In [1]: import numpy as np

In [2]: np.set_printoptions(precision=2, suppress=True, linewidth=120)

In [3]: rnd = lambda a: np.round(a, 2) + 0

In [4]: W0 = np.array([[1.58, 0.08, 0.26],
   ...:     [1.68, 1.71, -1.45],
   ...:     [-0.19, 0.06, -0.95],
   ...:     [-0.41, 0.28, 0.44]])

In [5]: left, s, vt = np.linalg.svd(W0, full_matrices=False)

In [6]: print(left.shape, s.shape, vt.shape)
(4, 3) (3,) (3, 3)

In [7]: print(rnd(s))
[3.   1.5  0.75]

In [8]: print(rnd(left.T @ left))
[[1. 0. 0.]
 [0. 1. 0.]
 [0. 0. 1.]]

In [9]: print(rnd(s / s[0]))
[1.   0.5  0.25]

In [10]: K = np.loadtxt("w.csv", delimiter=",")

In [11]: print(K)
[[0. 5. 0. 0.]
 [5. 2. 5. 0.]
 [0. 5. 3. 5.]
 [0. 0. 5. 4.]]

In [12]: proj = np.triu(np.array([[2, -1, -1, 2], [0, 1, 1, 1], [-1, 1, 1, 1], [0, -2, 1, 2]]), 1) + np.eye(4)

In [13]: other = proj @ K @ np.linalg.inv(proj)

In [14]: print(np.linalg.matrix_rank(other))
4

In [15]: print(other)
[[ -5.  -7.   4.  16.]
 [  5.  12.   6. -19.]
 [  0.   5.   3.   1.]
 [  0.   0.   5.  -1.]]

In [16]: print(np.trace(other), np.trace(K))
9.0 9.0

In [17]: arr = np.load("m.npy")

In [18]: print(arr)
[[ -0.4   0.4  -1.2]
 [  2.4   1.1  -1.1]
 [ -0.8  -0.8   0.2]
 [ -1.4  -0.8   0.4]
 [  1.9  -0.2   0.4]
 [  1.2   0.4  -0.3]
 [  6.  -14.   -8. ]
 [  1.1   1.3   0.8]
 [ -1.    0.2  -1.1]
 [  0.2  -0.7  -0.9]
 [ -0.3  -0.3  -0.9]
 [  1.8  -0.8  -1.4]]

In [19]: x = np.array([1, 2, 3])

In [20]: rhs = arr @ x

In [21]: print(rnd(np.linalg.pinv(arr) @ arr))
[[1. 0. 0.]
 [0. 1. 0.]
 [0. 0. 1.]]

In [22]: print(rnd(np.linalg.solve(arr.T @ arr, arr.T @ rhs)))
[1. 2. 3.]

In [23]: print(rnd(rhs))
[ -3.2   1.3  -1.8  -1.8   2.7   1.1 -46.    6.1  -3.9  -3.9  -3.6  -4. ]

In [24]: rng = np.random.default_rng(54)

In [25]: rhs = rhs + 0.1 * rng.normal(size=12)

In [26]: print(rnd(rhs))
[ -3.3    1.28  -1.68  -1.63   2.65   1.23 -46.06   6.11  -3.79  -3.93  -3.36  -4.25]

In [27]: beta, *_ = np.linalg.lstsq(arr, rhs)

In [28]: print(rnd(beta))
[0.96 1.99 3.  ]

In [29]: print(rnd(arr.T @ (rhs - arr @ beta)))
[0. 0. 0.]

In [30]: print(rnd(np.linalg.norm(rhs - arr @ beta)))
0.41
